$ ipython --no-banner

In [1]: import numpy as np

In [2]: np.set_printoptions(suppress=True, linewidth=120)

In [3]: def rd(a):
   ...:     return np.round(a, 1) + 0
   ...: 

In [4]: E = np.load("data.npy")

In [5]: E
Out[5]: 
array([[5., 1., 1., 1., 1., 1., 1.],
       [1., 5., 1., 1., 1., 1., 1.],
       [1., 1., 5., 1., 1., 1., 1.],
       [1., 1., 1., 5., 1., 1., 1.],
       [1., 1., 1., 1., 5., 1., 1.],
       [1., 1., 1., 1., 1., 5., 1.],
       [1., 1., 1., 1., 1., 1., 5.]])

In [6]: r0 = np.array([3, 0, 3, 2, 2, 1, 1])

In [7]: Y = E + np.outer(r0, np.eye(7)[4])

In [8]: rd(np.linalg.det(Y) / np.linalg.det(E)), rd(1 + np.linalg.solve(E, r0)[4])
Out[8]: (np.float64(1.2), np.float64(1.2))

In [9]: rd(np.sort(np.abs(np.linalg.eigvals(E))))
Out[9]: array([ 4.,  4.,  4.,  4.,  4.,  4., 11.])

In [10]: (E + E.T) / 2
Out[10]: 
array([[5., 1., 1., 1., 1., 1., 1.],
       [1., 5., 1., 1., 1., 1., 1.],
       [1., 1., 5., 1., 1., 1., 1.],
       [1., 1., 1., 5., 1., 1., 1.],
       [1., 1., 1., 1., 5., 1., 1.],
       [1., 1., 1., 1., 1., 5., 1.],
       [1., 1., 1., 1., 1., 1., 5.]])

In [11]: rd(np.linalg.matrix_power(E, 3))
Out[11]: 
array([[245., 181., 181., 181., 181., 181., 181.],
       [181., 245., 181., 181., 181., 181., 181.],
       [181., 181., 245., 181., 181., 181., 181.],
       [181., 181., 181., 245., 181., 181., 181.],
       [181., 181., 181., 181., 245., 181., 181.],
       [181., 181., 181., 181., 181., 245., 181.],
       [181., 181., 181., 181., 181., 181., 245.]])

In [12]: np.allclose(E, E.T)
Out[12]: True

In [13]: X = np.load("mat.npy")

In [14]: X
Out[14]: 
array([[ 0,  0,  0,  1],
       [ 0,  0,  2,  1],
       [ 0, -2,  0,  1],
       [-1, -1, -1,  0]])

In [15]: gram = X.T @ X

In [16]: rd(np.linalg.eigvalsh(gram)[::-1])
Out[16]: array([6.4, 6.4, 0.6, 0.6])

In [17]: print(np.diag(gram))
[1 5 5 3]

In [18]: print(np.allclose(gram, gram.T))
True

In [19]: np.trace(gram), (X ** 2).sum()
Out[19]: (np.int64(14), np.int64(14))

In [20]: Q, r_ = np.linalg.qr(X)

In [21]: r_
Out[21]: 
array([[-1., -1., -1.,  0.],
       [ 0., -2.,  0.,  1.],
       [ 0.,  0.,  2.,  1.],
       [ 0.,  0.,  0.,  1.]])

In [22]: abs(r_[0, 0]), rd(np.linalg.norm(X[:, 0]))
Out[22]: (np.float64(1.0), np.float64(1.0))

In [23]: np.allclose(r_.T @ r_, X.T @ X)
Out[23]: True

In [24]: Q.shape, r_.shape
Out[24]: ((4, 4), (4, 4))

In [25]: np.abs(np.diag(r_))
Out[25]: array([1., 2., 2., 1.])

In [26]: Q @ r_
Out[26]: 
array([[ 0.,  0.,  0.,  1.],
       [ 0.,  0.,  2.,  1.],
       [ 0., -2.,  0.,  1.],
       [-1., -1., -1.,  0.]])

In [27]: print(np.trace(Q @ Q.T))
4.0

In [28]: x = np.array([3, 2, 3, 1])

In [29]: target = X @ x

In [30]: c, lr = np.zeros(4), 1 / np.linalg.norm(X, 2) ** 2

In [31]: for i in range(12):
    ...:     c -= lr * X.T @ (X @ c - target)
    ...:     if i % 2 == 0: print(i, round(np.linalg.norm(X @ c - target), 1))
    ...: 
0 1.4
2 1.2
4 1.0
6 0.8
8 0.6
10 0.5

In [32]: rd(c)
Out[32]: array([2.4, 2.1, 3.1, 0.9])

In [33]: W0 = np.load("a.npy")

In [34]: W0
Out[34]: 
array([[-1,  1, -1,  0,  1,  0,  1, -2],
       [ 0, -2,  2,  2, -2, -1,  0, -2],
       [ 0,  0,  2,  0,  1,  0,  2, -2],
       [ 0,  0,  0, -2, -2,  1, -2, -2],
       [ 0,  0,  0,  0,  1,  1, -2, -2],
       [ 0,  0,  0,  0,  0,  2,  0, -1],
       [ 0,  0,  0,  0,  0,  0,  2,  0],
       [ 0,  0,  0,  0,  0,  0,  0, -1]])

In [35]: # triangular: eigenvalues sit on the diagonal

In [36]: def softmax(z):
    ...:     e = np.exp(z - z.max(axis=-1, keepdims=True))
    ...:     return e / e.sum(axis=-1, keepdims=True)
    ...: 

In [37]: rd(softmax(W0[7]))
Out[37]: array([0.1, 0.1, 0.1, 0.1, 0.1, 0.1, 0.1, 0. ])

In [38]: att = W0 @ W0.T / np.sqrt(8)

In [39]: rd(softmax(att))
Out[39]: 
array([[0.6, 0. , 0.1, 0. , 0.1, 0.1, 0.1, 0.1],
       [0. , 1. , 0. , 0. , 0. , 0. , 0. , 0. ],
       [0. , 0.1, 0.8, 0. , 0. , 0. , 0. , 0. ],
       [0. , 0. , 0. , 0.9, 0. , 0. , 0. , 0. ],
       [0. , 0. , 0. , 0.2, 0.6, 0.1, 0. , 0. ],
       [0.1, 0. , 0.1, 0.2, 0.2, 0.3, 0. , 0.1],
       [0.1, 0.1, 0.3, 0. , 0. , 0.1, 0.3, 0.1],
       [0.1, 0.1, 0.1, 0.1, 0.1, 0.1, 0.1, 0.1]])

In [40]: rd(softmax(att)[7] @ W0)
Out[40]: array([-0.1, -0.1,  0.4,  0. , -0.1,  0.3,  0. , -1.7])

In [41]: softmax(att).round(6).argmax(axis=1)
Out[41]: array([0, 1, 2, 3, 4, 5, 2, 0])

In [42]: print(W0 @ W0)
[[ 1 -3  1  2 -3  0 -3  2]
 [ 0  4  0 -8  0  0  4  3]
 [ 0  0  4  0  3  1  6 -4]
 [ 0  0  0  4  2 -2  4  9]
 [ 0  0  0  0  1  3 -6 -1]
 [ 0  0  0  0  0  4  0 -1]
 [ 0  0  0  0  0  0  4  0]
 [ 0  0  0  0  0  0  0  1]]

In [43]: x = np.array([2, 2, 2, 0, 1, 1, 0, 1])

In [44]: target = W0 @ x

In [45]: print(target)
[-3 -5  3 -3  0  1  0 -1]

In [46]: print(rd(np.linalg.solve(W0.T, W0[4])))
[0. 0. 0. 0. 1. 0. 0. 0.]

In [47]: rd(np.linalg.solve(W0, target + W0[:, 6]))
Out[47]: array([2., 2., 2., 0., 1., 1., 1., 1.])

In [48]: rd(np.linalg.solve(W0, W0[:, 5]))
Out[48]: array([0., 0., 0., 0., 0., 1., 0., 0.])

In [49]: low = np.linalg.cholesky(E)

In [50]: rd(low @ low.T)
Out[50]: 
array([[5., 1., 1., 1., 1., 1., 1.],
       [1., 5., 1., 1., 1., 1., 1.],
       [1., 1., 5., 1., 1., 1., 1.],
       [1., 1., 1., 5., 1., 1., 1.],
       [1., 1., 1., 1., 5., 1., 1.],
       [1., 1., 1., 1., 1., 5., 1.],
       [1., 1., 1., 1., 1., 1., 5.]])

In [51]: E / np.sqrt(np.outer(np.diag(E), np.diag(E)))
Out[51]: 
array([[1. , 0.2, 0.2, 0.2, 0.2, 0.2, 0.2],
       [0.2, 1. , 0.2, 0.2, 0.2, 0.2, 0.2],
       [0.2, 0.2, 1. , 0.2, 0.2, 0.2, 0.2],
       [0.2, 0.2, 0.2, 1. , 0.2, 0.2, 0.2],
       [0.2, 0.2, 0.2, 0.2, 1. , 0.2, 0.2],
       [0.2, 0.2, 0.2, 0.2, 0.2, 1. , 0.2],
       [0.2, 0.2, 0.2, 0.2, 0.2, 0.2, 1. ]])

In [52]: rd(np.diag(low) ** 2)
Out[52]: array([5. , 4.8, 4.7, 4.6, 4.5, 4.4, 4.4])

In [53]: (W0 + W0.T) / 2
Out[53]: 
array([[-1. ,  0.5, -0.5,  0. ,  0.5,  0. ,  0.5, -1. ],
       [ 0.5, -2. ,  1. ,  1. , -1. , -0.5,  0. , -1. ],
       [-0.5,  1. ,  2. ,  0. ,  0.5,  0. ,  1. , -1. ],
       [ 0. ,  1. ,  0. , -2. , -1. ,  0.5, -1. , -1. ],
       [ 0.5, -1. ,  0.5, -1. ,  1. ,  0.5, -1. , -1. ],
       [ 0. , -0.5,  0. ,  0.5,  0.5,  2. ,  0. , -0.5],
       [ 0.5,  0. ,  1. , -1. , -1. ,  0. ,  2. ,  0. ],
       [-1. , -1. , -1. , -1. , -1. , -0.5,  0. , -1. ]])

In [54]: rd(np.abs(np.linalg.eigvals(W0)).max())
Out[54]: np.float64(2.0)

In [55]: np.allclose(W0 @ W0.T, W0.T @ W0)
Out[55]: False

In [56]: np.trace(W0)
Out[56]: np.int64(1)

In [57]: feats = np.load("dump.npy")

In [58]: feats
Out[58]: 
array([[ 0.1,  0.8,  0.6,  1.3,  0.4,  0.1],
       [-0.3,  0.4, -1.3, -0.8,  3.4,  1.1],
       [ 0.3, -0.1, -0.6, -0.3,  3.9,  1.2],
       [ 0.3,  1.8,  0. ,  0.3,  0.6,  0.2],
       [ 1.2,  0.9, -2. ,  1.1,  0.4,  0.1],
       [ 0. , -0.6, -0.7, -1. ,  0.3,  0.1],
       [ 1.6,  0.3,  0. , -1. ,  0.8,  0.3],
       [ 0.3,  0.4,  0.1, -0.3,  0.7,  0.2],
       [-0.6, -0.5, -0.8,  0.6, -0.9, -0.3],
       [-0.1,  2.1,  0.4, -0.7,  1.6,  0.5],
       [-2.4,  3.6,  0. ,  0. , -2.7, -0.9],
       [-0.5, -0.8,  0.5,  0.8,  2.1,  0.7],
       [-1.4,  0.3, -0.1,  0.4, -0.9, -0.3],
       [ 0.3, -1. ,  0.5, -0.4,  1.2,  0.4],
       [ 2.1,  1. , -1. ,  1.7, -3.6, -1.2],
       [ 1.6,  1.5, -0.3,  1. ,  3.2,  1.1],
       [-0.7,  0.8,  1.1,  0.5, -1.5, -0.5],
       [ 0.1,  2.3, -1.3,  1.9,  5.7,  1.9],
       [ 0.1, -1.6, -0.5,  0.3,  2.1,  0.7],
       [ 0.8,  0.5,  1.1, -1.2, -1.2, -0.4],
       [-1.5,  3. ,  0.2, -0.1,  0.8,  0.3],
       [ 0.2, -0.1,  0.3, -0.4, -2.8, -0.9],
       [-0.7,  1.2, -0.8, -1.2,  0.9,  0.3],
       [ 0.3,  0.9,  0.4, -1. , -0.8, -0.3],
       [ 0.3, -0.9, -0.9,  0.9, -3. , -1. ],
       [ 0.6,  0.1, -0.4,  0.6, -0.8, -0.3],
       [ 2.3, -1.4,  0.3, -0.2,  1.6,  0.5],
       [-0.2, -1.6,  0.5, -1. ,  0.4,  0.1],
       [ 0.4, -0.6, -1. , -0.6,  0.8,  0.3],
       [ 1.9, -0.4,  0.7, -2.3, -2.4, -0.8],
       [-0.7,  1.4,  0.4,  1. , -0.9, -0.3]])

In [59]: Xc = feats - feats.mean(axis=0)

In [60]: evecs = np.linalg.svd(Xc)[2][:5]

In [61]: Y = Xc - Xc @ evecs.T @ evecs

In [62]: print(rd(Y.std(axis=0)))
[0. 0. 0. 0. 0. 0.]

In [63]: Uu, sv, Vh = np.linalg.svd(feats)

In [64]: np.argmax(sv[:-1] / (sv[1:] + 1e-6)) + 1
Out[64]: np.int64(5)

In [65]: rd(sv)
Out[65]: array([12.5,  8. ,  5.6,  5.1,  3.5,  0.1])

In [66]: Y = Uu[:, :5] @ np.diag(sv[:5]) @ Vh[:5]

In [67]: rd(np.linalg.norm(feats - Y) / np.linalg.norm(feats))
Out[67]: np.float64(0.0)

In [68]: rd(np.linalg.norm(feats - Y, 2)), rd(sv[5])
Out[68]: (np.float64(0.1), np.float64(0.1))

In [69]: round(np.log10(np.linalg.cond(feats)))
Out[69]: 2

In [70]: np.argsort(-np.linalg.norm(feats, axis=0).round(6), kind="stable")[:3]
Out[70]: array([4, 1, 0])

In [71]: np.linalg.cond(feats) > 100
Out[71]: np.False_

In [72]: print(rd(np.linalg.norm(feats, 2) / np.linalg.norm(feats)))
0.7

In [73]: np.linalg.matrix_rank(feats, rtol=0.1)
Out[73]: np.int64(5)

In [74]: rng = np.random.default_rng(221)

In [75]: labels = rng.integers(0, 3, 4)

In [76]: M = (labels[:, None] == labels) * 5 + np.eye(4)

In [77]: M
Out[77]: 
array([[6., 5., 5., 0.],
       [5., 6., 5., 0.],
       [5., 5., 6., 0.],
       [0., 0., 0., 6.]])

In [78]: # equal to its transpose

In [79]: x = np.array([3, 1, 2, 0])

In [80]: target = M @ x

In [81]: c, lr = np.zeros(4), 1 / np.linalg.norm(M, 2) ** 2

In [82]: for i in range(200):
    ...:     c -= lr * M.T @ (M @ c - target)
    ...:     if i % 50 == 0: print(i, round(np.linalg.norm(M @ c - target), 1))
    ...: 
0 1.4
50 1.2
100 1.0
150 0.8

In [83]: rd(np.linalg.cond(M))
Out[83]: np.float64(16.0)
